$ python -q
>>> import numpy as np
>>> import numpy.linalg as la
>>> np.set_printoptions(precision=1, suppress=True, linewidth=100)
>>> M = np.load("m.npy")
>>> print(M)
[[-2  0 -2  0  1  0  0  0  2  1  0  0 -2]
 [ 0 -3  0  3  0  3  0  2  0  0 -1  0  0]
 [ 0  0  0  0  0  0 -1  0 -1 -1  0 -1 -1]
 [ 0 -1  0 -2  0 -2  0  2  0  0 -3  0  0]
 [ 0  0  3  0  1  0  2  0  3  3  0  1 -1]
 [ 0  3  0  3  0  1  0  1  0  0  0  0  0]
 [-3  0  0  0  3  0 -1  0 -1  1  0  0  3]
 [ 0  3  0 -3  0  2  0 -2  0  0  2  0  0]
 [ 0  0  2  0 -3  0  0  0 -2 -2  0  2  3]
 [-3  0  3  0 -3  0 -2  0  2 -1  0  3  3]
 [ 0 -1  0  1  0  3  0 -1  0  0  3  0  0]
 [ 3  0  2  0 -2  0 -2  0  3  2  0 -3  3]
 [ 3  0 -2  0  2  0  2  0  1 -2  0 -2 -2]]
>>> W1 = np.array([[0, 0, 7, 1, 3],
...     [9, 0, 9, 2, 0],
...     [7, 8, 9, 4, 3],
...     [8, 3, 8, 2, 2],
...     [3, 7, 5, 8, 5],
...     [7, 8, 0, 9, 9],
...     [1, 8, 4, 8, 3],
...     [9, 6, 3, 3, 0],
...     [9, 2, 9, 7, 6],
...     [4, 0, 3, 8, 5],
...     [0, 4, 0, 9, 9],
...     [2, 2, 2, 3, 8],
...     [0, 2, 7, 6, 4]])
>>> b = np.array([8, 4, -1, -2, 4])
>>> H = np.maximum(M @ W1 + b, 0)
>>> print(H)
[[19  0  0  6  6]
 [44 45  2 22 28]
 [ 0  0  0  0  0]
 [ 0  0  0  0  0]
 [75 57 70 76 61]
 [75 27 53 22 19]
 [11 21  4 30 18]
 [ 7  7  0 28 34]
 [ 0  5  3  0  1]
 [38  7 24  0 26]
 [19 37  0 49 60]
 [43  0 68 23 19]
 [ 0 12  5  0  0]]
>>> print(la.matrix_rank(H))
5
>>> print((H > 0).astype(int))
[[1 0 0 1 1]
 [1 1 1 1 1]
 [0 0 0 0 0]
 [0 0 0 0 0]
 [1 1 1 1 1]
 [1 1 1 1 1]
 [1 1 1 1 1]
 [1 1 0 1 1]
 [0 1 1 0 1]
 [1 1 1 0 1]
 [1 1 0 1 1]
 [1 0 1 1 1]
 [0 1 1 0 0]]
>>> Z = np.array([[0, 2], [0, 0], [-1, 2], [-3, -3], [-2, 2]])
>>> print(W1 @ Z)
[[-16  17]
 [-15  30]
 [-27  26]
 [-18  30]
 [-39   2]
 [-45   5]
 [-34  -8]
 [-12  15]
 [-42  27]
 [-37   0]
 [-45  -9]
 [-27  15]
 [-33   4]]
>>> out = np.array([[1, 6, 6],
...     [4, 2, 4],
...     [5, 1, 8],
...     [8, 0, 2],
...     [7, 6, 5],
...     [4, 0, 3],
...     [4, 5, 0],
...     [4, 9, 8],
...     [1, 8, 7],
...     [2, 1, 0],
...     [1, 2, 3],
...     [1, 0, 4],
...     [3, 7, 2]])
>>> print(np.einsum("ik,kj->ji", M, out))
[[ -7  31 -11 -23  37  44  24 -10  -6  -5  15   4   4]
 [ -5  10 -21  10  39  15   9  -8 -13  -7  -5  45  30]
 [-13  16 -13  -7  52  29  -4   2   1  23   8  39   7]]
>>> m1 = np.loadtxt("arr.csv", delimiter=",")
>>> print(m1)
[[ -3.   3.   0.  -2.  -2.  -1.]
 [ -1.   2.  -3.  -5.   1.   2.]
 [ -4.   5.  -4.  -5.   0.   2.]
 [ -2.   6.  -6.  -3.   3.   0.]
 [ -3.   8.  -8.  -5.   2.   1.]
 [ -3.  11. -10.  -4.   1.   4.]
 [ -3.  11. -12.  -1.   1.   3.]
 [ -4.  13. -11.   1.  -1.   5.]
 [ -7.  12.  -8.   2.   2.   2.]
 [ -7.  11.  -7.  -1.   1.   4.]
 [ -5.  11.  -8.  -2.  -1.   1.]
 [ -4.   8.  -8.  -5.   2.   2.]
 [ -4.   8.  -9.  -3.   5.   5.]
 [ -5.  11. -11.   0.   7.   8.]
 [ -5.  13. -10.   1.   6.  10.]
 [ -8.  14. -10.   1.   9.   8.]
 [ -5.  12. -10.  -1.  12.   7.]
 [ -8.  10. -11.   2.  10.   6.]
 [ -8.  11. -13.   0.  12.   6.]
 [ -5.  14. -15.   0.  11.   7.]
 [ -5.  16. -16.   3.  12.   4.]
 [ -7.  18. -17.   1.  11.   2.]
 [-10.  21. -15.   3.  10.   4.]
 [ -8.  21. -15.   2.  12.   2.]
 [-11.  18. -16.   2.  11.   0.]
 [ -9.  21. -19.   5.  12.  -3.]
 [-12.  24. -20.   3.  14.  -1.]
 [ -9.  24. -20.   0.  17.  -2.]
 [ -8.  23. -22.  -2.  15.  -5.]
 [-11.  26. -24.  -2.  13.  -7.]
 [-14.  25. -22.  -1.  14.  -9.]
 [-15.  22. -23.  -3.  16.  -8.]
 [-17.  20. -24.  -6.  18.  -8.]
 [-20.  21. -27.  -7.  19. -10.]
 [-18.  23. -24.  -5.  18.  -8.]
 [-16.  22. -24.  -8.  18. -10.]
 [-13.  20. -24. -11.  15. -11.]
 [-16.  18. -25. -10.  13.  -9.]
 [-17.  18. -26. -10.  16.  -7.]
 [-17.  18. -26. -13.  19.  -4.]]
>>> idx = m1[:, 5] > np.median(m1[:, 5])
>>> f = m1[idx].mean(axis=0) - m1[~idx].mean(axis=0)
>>> print(((m1 - m1.mean(axis=0)) @ f > 0).astype(int))
[1 1 1 1 1 1 1 1 1 1 1 1 1 1 1 1 1 1 1 1 1 0 1 0 0 0 0 0 0 0 0 0 0 0 0 0 0 0 0 0]
>>> print(np.argsort(-np.abs(f).round(6), kind="stable"))
[5 2 1 4 0 3]
>>> D = la.norm(m1[:, None] - m1[None], axis=-1)
>>> print(D.mean(axis=1).argmax())
0
>>> print(D[30].round(6).argsort(kind="stable")[:4])
[30 29 31 34]
>>> print(np.unravel_index(D.round(6).argmax(), D.shape))
(np.int64(0), np.int64(33))
>>> K = 5 * np.eye(16) + np.eye(16, k=1)
>>> print(K)
[[5. 1. 0. 0. 0. 0. 0. 0. 0. 0. 0. 0. 0. 0. 0. 0.]
 [0. 5. 1. 0. 0. 0. 0. 0. 0. 0. 0. 0. 0. 0. 0. 0.]
 [0. 0. 5. 1. 0. 0. 0. 0. 0. 0. 0. 0. 0. 0. 0. 0.]
 [0. 0. 0. 5. 1. 0. 0. 0. 0. 0. 0. 0. 0. 0. 0. 0.]
 [0. 0. 0. 0. 5. 1. 0. 0. 0. 0. 0. 0. 0. 0. 0. 0.]
 [0. 0. 0. 0. 0. 5. 1. 0. 0. 0. 0. 0. 0. 0. 0. 0.]
 [0. 0. 0. 0. 0. 0. 5. 1. 0. 0. 0. 0. 0. 0. 0. 0.]
 [0. 0. 0. 0. 0. 0. 0. 5. 1. 0. 0. 0. 0. 0. 0. 0.]
 [0. 0. 0. 0. 0. 0. 0. 0. 5. 1. 0. 0. 0. 0. 0. 0.]
 [0. 0. 0. 0. 0. 0. 0. 0. 0. 5. 1. 0. 0. 0. 0. 0.]
 [0. 0. 0. 0. 0. 0. 0. 0. 0. 0. 5. 1. 0. 0. 0. 0.]
 [0. 0. 0. 0. 0. 0. 0. 0. 0. 0. 0. 5. 1. 0. 0. 0.]
 [0. 0. 0. 0. 0. 0. 0. 0. 0. 0. 0. 0. 5. 1. 0. 0.]
 [0. 0. 0. 0. 0. 0. 0. 0. 0. 0. 0. 0. 0. 5. 1. 0.]
 [0. 0. 0. 0. 0. 0. 0. 0. 0. 0. 0. 0. 0. 0. 5. 1.]
 [0. 0. 0. 0. 0. 0. 0. 0. 0. 0. 0. 0. 0. 0. 0. 5.]]
>>> f, g = K[2], K[14]
>>> print(f @ g)
0.0
>>> p = (f @ g) / (f @ f) * f
>>> print((g - p) @ f)
0.0
>>> print(p)
[0. 0. 0. 0. 0. 0. 0. 0. 0. 0. 0. 0. 0. 0. 0. 0.]
>>> print(round(float(la.norm(f + g) ** 2 + la.norm(f - g) ** 2), 1))
104.0
>>> print(g - p)
[0. 0. 0. 0. 0. 0. 0. 0. 0. 0. 0. 0. 0. 0. 5. 1.]
